>>> import numpy as np
>>> from numpy import linalg as LA
>>> np.set_printoptions(precision=1, suppress=True, linewidth=120, legacy="1.25")
>>> data = np.load("mat.npy")
>>> data
array([[ 1, -2,  4],
       [ 1, -1,  1],
       [ 1,  0,  0]])
>>> rng = np.random.default_rng(216)
>>> lab = rng.permutation(3)
>>> M2 = data[:, lab] * rng.choice([-1, 1], 3)
>>> M2
array([[-1,  4,  2],
       [-1,  1,  1],
       [-1,  0,  0]])
>>> U, _, Vh = LA.svd(data.T @ M2)
>>> np.round(U @ Vh, 1) + 0
array([[-1.,  0.,  0.],
       [ 0.,  0., -1.],
       [ 0.,  1.,  0.]])
>>> np.round(LA.lstsq(data, M2)[0], 1) + 0
array([[-1.,  0.,  0.],
       [ 0.,  0., -1.],
       [ 0.,  1.,  0.]])
>>> lab = rng.permutation(3)
>>> lab
array([1, 2, 0])
>>> M2 = data[lab][:, lab]
>>> np.allclose(M2, data)
False
>>> np.sort(np.abs(LA.eigvals(M2)))
array([1., 1., 2.])
>>> M2
array([[-1,  1,  1],
       [ 0,  0,  1],
       [-2,  4,  1]])
>>> np.diag(M2)
array([-1,  0,  1])
>>> M2 = LA.inv(data)
>>> LA.det(data) * M2
array([[ 0.,  0.,  2.],
       [ 1., -4.,  3.],
       [ 1., -2.,  1.]])
>>> (np.abs(M2) > 1e-9).astype(int)
array([[0, 0, 1],
       [1, 1, 1],
       [1, 1, 1]])
>>> round(LA.det(data) * LA.det(M2), 1)
1.0
>>> x0 = np.array([2, 0, 1])
>>> y = data @ x0
>>> b, lr = np.zeros(3), 1 / LA.norm(data, 2) ** 2
>>> for i in range(12):
...     b -= lr * data.T @ (data @ b - y)
...     if i % 2 == 0: print(i, round(LA.norm(data @ b - y), 1))
... 
0 1.7
2 1.5
4 1.4
6 1.2
8 1.1
10 1.0
>>> b
array([ 1.1, -0.6,  0.9])
>>> f = np.array([8, 4, 5])
>>> M2 = data + np.outer(f, np.eye(3)[0])
>>> round(float(LA.det(M2) / LA.det(data)), 1), round(float(1 + LA.solve(data, f)[0]), 1)
(6.0, 6.0)
>>> M2
array([[ 9., -2.,  4.],
       [ 5., -1.,  1.],
       [ 6.,  0.,  0.]])
>>> F = np.loadtxt("case3.csv", delimiter=",")
>>> F
array([[-1.9, -3.3, -1.3],
       [-4.4, -6. , -3.1],
       [-0.4, -1.5, -1.3],
       [ 0. , -0.1,  0.1],
       [-3.9, -4. , -2.3],
       [-1.9, -2.5, -1.5],
       [-5.1, -8. , -4.2],
       [-4.9, -7.7, -4.1],
       [-2.4, -3.4, -1.9],
       [-1.7, -3.2, -2.5],
       [-0.6, -2.3, -1.2],
       [-3.3, -4.7, -2.3],
       [-4.4, -5.9, -2.5],
       [-2. , -2.5, -1.1],
       [ 0. ,  0.1,  0.3],
       [-1.7, -1.6, -0.7],
       [-4.3, -6.6, -3.2],
       [-5.4, -7.7, -4.5],
       [-2.2, -3.3, -1.4],
       [-3.6, -6. , -3.1],
       [-4. , -6. , -3. ],
       [ 0.6,  0.1,  0.2],
       [-0.9, -0.8, -0.3],
       [-1.8, -3.4, -1.8],
       [-0.8, -1.8, -0.7],
       [-0.4,  0.3, -0.5]])
>>> x0 = np.array([-2, 1, 2])
>>> h = np.maximum(F @ x0, 0)
>>> h
array([0. , 0. , 0. , 0.1, 0. , 0. , 0. , 0. , 0. , 0. , 0. , 0. , 0. , 0. , 0.7, 0.4, 0. , 0. , 0. , 0. , 0. , 0. ,
       0.4, 0. , 0. , 0.1])
>>> F * (h > 1e-9)[:, None]
array([[-0. , -0. , -0. ],
       [-0. , -0. , -0. ],
       [-0. , -0. , -0. ],
       [ 0. , -0.1,  0.1],
       [-0. , -0. , -0. ],
       [-0. , -0. , -0. ],
       [-0. , -0. , -0. ],
       [-0. , -0. , -0. ],
       [-0. , -0. , -0. ],
       [-0. , -0. , -0. ],
       [-0. , -0. , -0. ],
       [-0. , -0. , -0. ],
       [-0. , -0. , -0. ],
       [-0. , -0. , -0. ],
       [ 0. ,  0.1,  0.3],
       [-1.7, -1.6, -0.7],
       [-0. , -0. , -0. ],
       [-0. , -0. , -0. ],
       [-0. , -0. , -0. ],
       [-0. , -0. , -0. ],
       [-0. , -0. , -0. ],
       [ 0. ,  0. ,  0. ],
       [-0.9, -0.8, -0.3],
       [-0. , -0. , -0. ],
       [-0. , -0. , -0. ],
       [-0.4,  0.3, -0.5]])
>>> np.tanh(F @ x0)
array([-1. , -1. , -1. ,  0.1, -0.7, -0.9, -1. , -1. , -1. , -1. , -1. , -1. , -1. , -0.6,  0.6,  0.4, -1. , -1. ,
       -0.9, -1. , -1. , -0.6,  0.4, -1. , -0.9,  0.1])
>>> lab = F[:, 2] > np.median(F[:, 2])
>>> f = F[lab].mean(axis=0) - F[~lab].mean(axis=0)
>>> np.argsort(-np.abs(f).round(6), kind="stable")
array([1, 0, 2])
>>> f
array([2.8, 4.1, 2.2])
>>> lab.astype(int)
array([1, 0, 1, 1, 0, 1, 0, 0, 0, 0, 1, 0, 0, 1, 1, 1, 0, 0, 1, 0, 0, 1, 1, 0, 1, 1])
>>> dist = LA.norm(F[:, None] - F[None], axis=-1)
>>> dist[25].round(6).argsort(kind="stable")[:4]
array([25,  3, 14, 22])
>>> dist.mean(axis=1).argmax()
17
>>> x0 = np.array([2, 3, 7])
>>> LA.norm(F @ x0) <= LA.norm(F, 2) * LA.norm(x0) + 1e-9
True
>>> def softmax(z):
...     e = np.exp(z - z.max(axis=-1, keepdims=True))
...     return e / e.sum(axis=-1, keepdims=True)
... 
>>> softmax(F).sum(axis=1)
array([1., 1., 1., 1., 1., 1., 1., 1., 1., 1., 1., 1., 1., 1., 1., 1., 1., 1., 1., 1., 1., 1., 1., 1., 1., 1.])
>>> np.round(softmax(F[20] + -2), 1) + 0
array([0.3, 0. , 0.7])
>>> np.round(softmax(10 * F[20]), 1) + 0
array([0., 0., 1.])
>>> np.round(softmax(F[20]), 1) + 0
array([0.3, 0. , 0.7])
>>> scores = F @ F.T / np.sqrt(3)
>>> softmax(scores).round(6).argmax(axis=1)
array([ 6, 17, 17,  6, 17, 17, 17, 17, 17, 17,  6, 17, 17, 17, 14, 17, 17, 17, 17, 17, 17, 21, 17, 17,  6, 17])
>>> X = np.load("dump.npy")
>>> X
array([[-2,  1, -2,  1, -2,  1],
       [ 1, -3,  1, -3,  1, -3],
       [-1, -2, -1, -2, -1, -2],
       [-2,  1, -2,  1, -2,  1],
       [ 1, -3,  1, -3,  1, -3],
       [-1, -2, -1, -2, -1, -2]])
>>> # columns 0 and 2 are equal
>>> blk = np.stack([X, 5 * X, X[::-1]])
>>> blk.shape
(3, 6, 6)
>>> LA.norm(blk, axis=(1, 2))
array([11. , 54.8, 11. ])
>>> U, s, Vh = LA.svd(X)
>>> np.argmax(s[:-1] / (s[1:] + 1e-6)) + 1
2
>>> s.round(1) + 0
array([9.5, 5.5, 0. , 0. , 0. , 0. ])
>>> M2 = U[:, :2] @ np.diag(s[:2]) @ Vh[:2]
>>> LA.matrix_rank(X, rtol=0.05)
2
>>> round(float(LA.norm(X - M2, 2)), 1), round(s[2], 1)
(0.0, 0.0)
>>> A = np.loadtxt("test0.csv", delimiter=",")
>>> A
array([[4., 0., 4.],
       [4., 4., 0.],
       [0., 4., 4.]])
>>> f = np.array([2, -1, 0])
>>> M2 = A + np.outer(f, np.eye(3)[1])
>>> np.round(LA.det(M2) / LA.det(A), 1), np.round(1 + LA.solve(A, f)[1], 1)
(0.6, 0.6)
>>> LA.matrix_rank(M2 - A)
1
>>> arr = np.load("x.npy")
>>> arr
array([[ 1, -2,  4],
       [ 1, -1,  1],
       [ 1,  0,  0],
       [ 1,  1,  1]])
>>> x0 = np.array([1, 4, 8])
>>> h = np.maximum(arr @ x0, 0)
>>> np.flatnonzero(h > 1e-9)
array([0, 1, 2, 3])
>>> h
array([25,  5,  1, 13])
>>> np.maximum(arr @ x0, 0) - np.maximum(-arr @ x0, 0)
array([25,  5,  1, 13])
>>> arr.T @ h
array([ 44, -42, 118])
>>> np.maximum(arr @ (3 * x0), 0)
array([75, 15,  3, 39])
>>> arr * (h > 1e-9)[:, None]
array([[ 1, -2,  4],
       [ 1, -1,  1],
       [ 1,  0,  0],
       [ 1,  1,  1]])
>>> mat = np.load("w.npy")
>>> mat
array([[ 0.7,  0.1,  0.1, -0.4],
       [ 0.1,  0.6,  0.4,  0.2],
       [ 0.1,  0.4,  0.3,  0.1],
       [-0.4,  0.2,  0.1,  0.4]])
>>> # applying it twice changes nothing
>>> U, s, Vh = LA.svd(mat)
>>> V = Vh[:(s > 1e-8).sum()]
>>> x0 = mat[3] + 3 * mat[1] + rng.integers(2) * np.eye(4)[1]
>>> x0
array([-0.1,  3. ,  1.4,  1. ])
>>> np.allclose(V.T @ V @ x0, x0)
False
>>> V.T @ V
array([[ 0.7,  0.1,  0.1, -0.4],
       [ 0.1,  0.6,  0.4,  0.2],
       [ 0.1,  0.4,  0.3,  0.1],
       [-0.4,  0.2,  0.1,  0.4]])
>>> rank = LA.matrix_rank(mat)
>>> rank
2
>>> N = LA.svd(mat)[2][rank:].T
>>> [int(LA.matrix_rank(np.delete(mat, i, axis=0))) for i in range(4)]
[2, 2, 2, 2]
>>> LA.matrix_rank(mat.T @ mat), LA.matrix_rank(mat @ mat.T)
(2, 2)
>>> [int(LA.matrix_rank(mat[:i])) for i in range(1, len(mat) + 1)]
[1, 2, 2, 2]
>>> N @ N.T
array([[ 0.3, -0.1, -0.1,  0.4],
       [-0.1,  0.4, -0.4, -0.2],
       [-0.1, -0.4,  0.7, -0.1],
       [ 0.4, -0.2, -0.1,  0.6]])
>>> [int(LA.matrix_rank(mat[:, :j + 1])) for j in range(4)]
[1, 2, 2, 2]
>>> proj = np.triu(np.array([[-2, -1, -1, -1], [0, 0, 0, 2], [2, 2, -1, -2], [1, 1, -1, 2]]), 1) + np.eye(4)
>>> M2 = proj @ mat @ LA.inv(proj)
>>> np.trace(M2), np.trace(mat)
(2.0, 2.0)
>>> proj @ mat - mat @ proj
array([[ 0.2, -0.5, -0.2,  0.1],
       [-0.8,  0.5,  0.3,  0.6],
       [ 0.8, -0.3, -0.1, -0.9],
       [ 0. , -0.4, -0.4, -0.6]])
>>> M2
array([[ 0.9, -0.3,  0.2,  0.6],
       [-0.7,  0.3, -0.1, -0.5],
       [ 1. ,  1. ,  1.1,  0.5],
       [-0.4, -0.2, -0.3, -0.2]])
>>> np.round(LA.det(M2), 1)
0.0
>>> np.round(np.poly(M2), 1) + 0
array([ 1., -2.,  1.,  0.,  0.])
